% ipython --no-banner

In [1]: import numpy as np

In [2]: from numpy import linalg as LA

In [3]: np.set_printoptions(precision=1, suppress=True, linewidth=140, legacy="1.25")

In [4]: def tidy(a):
   ...:     return np.round(a, 1) + 0
   ...: 

In [5]: m1 = np.load("m.npy")

In [6]: m1
Out[6]: 
array([[-12,   3,   3,   0,  -3,  -2,  -5,  -9,   6,  -1,   6,  15, -12,   1],
       [  3,  10,  -6,   7,   8,   5,  -1,  -4,  11,   8,   0, -15,   6,   7],
       [  3,  -6,   6, -15,   5,   8, -10,   2,   5,   2,   3,   1,  12,  -1],
       [  0,   7, -15,  16,  -2,  -6,  10,   4,   0, -15,  -2,  13, -16,  -6],
       [ -3,   8,   5,  -2,  14,  -6,   6, -11,   4, -11, -10,   2,  -3,   6],
       [ -2,   5,   8,  -6,  -6,   4,   8,   4,   1,  -9,   4,  -4,   3,   3],
       [ -5,  -1, -10,  10,   6,   8, -10,  -3,   4,   0,  -1, -12,  -3,  14],
       [ -9,  -4,   2,   4, -11,   4,  -3,   4,  11, -15, -12,  -1,   4,   0],
       [  6,  11,   5,   0,   4,   1,   4,  11,   0,  -5,   0,   2,  10,   2],
       [ -1,   8,   2, -15, -11,  -9,   0, -15,  -5,   0,  -9, -11, -12,   7],
       [  6,   0,   3,  -2, -10,   4,  -1, -12,   0,  -9, -16,  11,  -1,  -3],
       [ 15, -15,   1,  13,   2,  -4, -12,  -1,   2, -11,  11,  -8,   0,   6],
       [-12,   6,  12, -16,  -3,   3,  -3,   4,  10, -12,  -1,   0, -18,   6],
       [  1,   7,  -1,  -6,   6,   3,  14,   0,   2,   7,  -3,   6,   6,   6]])

In [7]: out = np.array([[5, 0, 5],
   ...:     [4, 5, 0],
   ...:     [4, 5, 2],
   ...:     [5, 2, 2],
   ...:     [1, 5, 4],
   ...:     [3, 2, 1],
   ...:     [0, 2, 2],
   ...:     [1, 1, 1],
   ...:     [1, 0, 0],
   ...:     [0, 2, 2],
   ...:     [3, 2, 1],
   ...:     [4, 1, 0],
   ...:     [0, 4, 5],
   ...:     [1, 4, 3]])

In [8]: out @ m1
ValueError: matmul: Input operand 1 has a mismatch in its core dimension 0, with gufunc signature (n?,k),(k,m?)->(n?,m?) (size 14 is different from 3)


In [9]: LA.matrix_rank(np.vstack([m1, out.T]))
Out[9]: 14

In [10]: np.einsum("ij,ij->", m1, out)
ValueError: operands could not be broadcast together with remapped shapes [original->remapped]: (14,14)->(14,14) (14,3)->(14,3) 


In [11]: rng = np.random.default_rng(5404)

In [12]: lab = rng.permutation(14)

In [13]: lab
Out[13]: array([ 5,  0, 13, 10,  2, 12,  4,  8,  3,  9,  1, 11,  6,  7])

In [14]: out = m1[lab][:, lab]

In [15]: tidy(np.sort(np.abs(LA.eigvals(out))))
Out[15]: array([ 7. ,  7. ,  9.6, 11.7, 13.3, 14.5, 24.9, 25.9, 30.1, 33.3, 37.1, 39.5, 44.4, 51.5])

In [16]: np.allclose(out, m1)
Out[16]: False

In [17]: np.trace(out)
Out[17]: -4

In [18]: out = m1 / np.sqrt((m1 ** 2).mean(axis=1, keepdims=True))

In [19]: tidy(LA.norm(out, axis=1))
Out[19]: array([3.7, 3.7, 3.7, 3.7, 3.7, 3.7, 3.7, 3.7, 3.7, 3.7, 3.7, 3.7, 3.7, 3.7])

In [20]: tidy(out[9])
Out[20]: array([-0.1,  0.9,  0.2, -1.7, -1.2, -1. ,  0. , -1.7, -0.6,  0. , -1. , -1.2, -1.3,  0.8])

In [21]: f = np.array([3, 5, -1, 4, 2, 6, 4, -9, 6, -2, 1, 1, -9, 4])

In [22]: out = m1 + np.outer(f, np.eye(14)[9])

In [23]: LA.matrix_rank(LA.inv(out) - LA.inv(m1), tol=1e-8)
Out[23]: 1

In [24]: LA.matrix_rank(out - m1)
Out[24]: 1

In [25]: feats = np.loadtxt("w.csv", delimiter=",")

In [26]: feats
Out[26]: 
array([[  0.7,  -0.5,   0.2,   0.8,  -0.2,   0.4,   5. ,   0.2,   1. ],
       [  0.3,  -1.4,   0.5,   0. ,   0.4,  -0.7, -12. ,   0.1,  -1.2],
       [  0.1,   0.3,  -0.5,   0. ,   0.3,   0.7,   0. ,  -1.5,  -0.7],
       [ -0.3,   1.9,   0.1,   0.6,   0. ,   0.6,  -9. ,  -0.6,  -1. ],
       [  0.7,  -2.7,   1.3,   1.8,  -0.8,  -0.3, -13. ,  -0.1,  -0.5],
       [  0.9,  -1. ,  -1.2,   0.3,   1.8,  -0.5,   9. ,  -0.4,   0.8],
       [ -0.2,  -0.8,  -0.6,   0.8,  -1.1,   3. ,   3. ,   0.4,  -0.9],
       [  0.5,  -1.4,  -1.9,  -1.2,   0.3,   0.8,  -2. ,  -1.4,   0.3],
       [ -1.2,  -0.2,  -1.1,   1.6,  -0.2,  -1.2,   8. ,  -0.2,   0.5]])

In [27]: lab = rng.permutation(9)

In [28]: lab
Out[28]: array([4, 5, 7, 1, 3, 2, 8, 0, 6])

In [29]: out = feats[lab][:, lab]

In [30]: np.allclose(out, feats)
Out[30]: False

In [31]: tidy(np.trace(out))
Out[31]: 0.2
